$ python -q
>>> import numpy as np
>>> import numpy.linalg as la
>>> np.set_printoptions(suppress=True, linewidth=140)
>>> def rnd(a):
...     return np.round(a, 2) + 0
... 
>>> W0 = np.loadtxt("mat.csv", delimiter=",")
>>> W0
array([[1., 0., 0., 0., 0., 0., 0., 0., 0., 0.],
       [3., 1., 0., 0., 0., 0., 0., 0., 0., 0.],
       [3., 0., 1., 0., 0., 0., 0., 0., 0., 0.],
       [3., 0., 0., 1., 0., 0., 0., 0., 0., 0.],
       [1., 2., 0., 1., 1., 0., 0., 0., 0., 0.],
       [0., 3., 2., 0., 1., 1., 0., 0., 0., 0.],
       [2., 0., 1., 2., 1., 0., 1., 0., 0., 0.],
       [1., 0., 1., 3., 3., 2., 1., 1., 0., 0.],
       [3., 1., 3., 3., 2., 0., 2., 0., 1., 0.],
       [3., 1., 2., 2., 1., 1., 1., 3., 3., 1.]])
>>> # triangular
>>> T = np.stack([W0, -3 * W0, W0[::-1]])
>>> np.einsum("bij,cij->bc", T, T)
array([[ 167., -501.,   64.],
       [-501., 1503., -192.],
       [  64., -192.,  167.]])
>>> rnd(la.det(T))
array([    1., 59049.,    -1.])
>>> la.matrix_rank(T)
array([10, 10, 10])
>>> la.matrix_rank(T.reshape(3, -1))
np.int64(2)
>>> rnd(la.norm(T, axis=(1, 2)))
array([12.92, 38.77, 12.92])
>>> T.shape
(3, 10, 10)
>>> F = np.load("m.npy")
>>> F
array([[ 4,  0,  0,  0,  0,  0,  0,  0],
       [ 4,  5,  0,  0,  0,  0,  0,  0],
       [ 0,  1,  1,  0,  0,  0,  0,  0],
       [-6,  0,  9, -2,  0,  0,  0,  0],
       [-3, -2,  5,  5,  8,  0,  0,  0],
       [-2, -5, -1,  6,  9,  9,  0,  0],
       [-6,  5,  4,  9, -7, -8,  9,  0],
       [ 9, -9, -3, -2,  2,  4,  1, -5]])
>>> # triangular, det is the product of the diagonal
>>> rnd(np.abs(la.eigvals(F)).max())
np.float64(9.0)
>>> F @ F
array([[  16,    0,    0,    0,    0,    0,    0,    0],
       [  36,   25,    0,    0,    0,    0,    0,    0],
       [   4,    6,    1,    0,    0,    0,    0,    0],
       [ -12,    9,   -9,    4,    0,    0,    0,    0],
       [ -74,  -21,   90,   30,   64,    0,    0,    0],
       [-109,  -89,   89,   87,  153,   81,    0,    0],
       [ -75,  128,   94,  -20, -191, -144,   81,    0],
       [ -53,  -22,    4,   57,   35,    8,    4,   25]])
>>> rnd(np.sort(np.abs(la.eigvals(F))))
array([1., 2., 4., 5., 5., 8., 9., 9.])
>>> np.allclose(F @ F.T, F.T @ F)
False
>>> (F - F.T) / 2
array([[ 0. , -2. ,  0. ,  3. ,  1.5,  1. ,  3. , -4.5],
       [ 2. ,  0. , -0.5,  0. ,  1. ,  2.5, -2.5,  4.5],
       [ 0. ,  0.5,  0. , -4.5, -2.5,  0.5, -2. ,  1.5],
       [-3. ,  0. ,  4.5,  0. , -2.5, -3. , -4.5,  1. ],
       [-1.5, -1. ,  2.5,  2.5,  0. , -4.5,  3.5, -1. ],
       [-1. , -2.5, -0.5,  3. ,  4.5,  0. ,  4. , -2. ],
       [-3. ,  2.5,  2. ,  4.5, -3.5, -4. ,  0. , -0.5],
       [ 4.5, -4.5, -1.5, -1. ,  1. ,  2. ,  0.5,  0. ]])
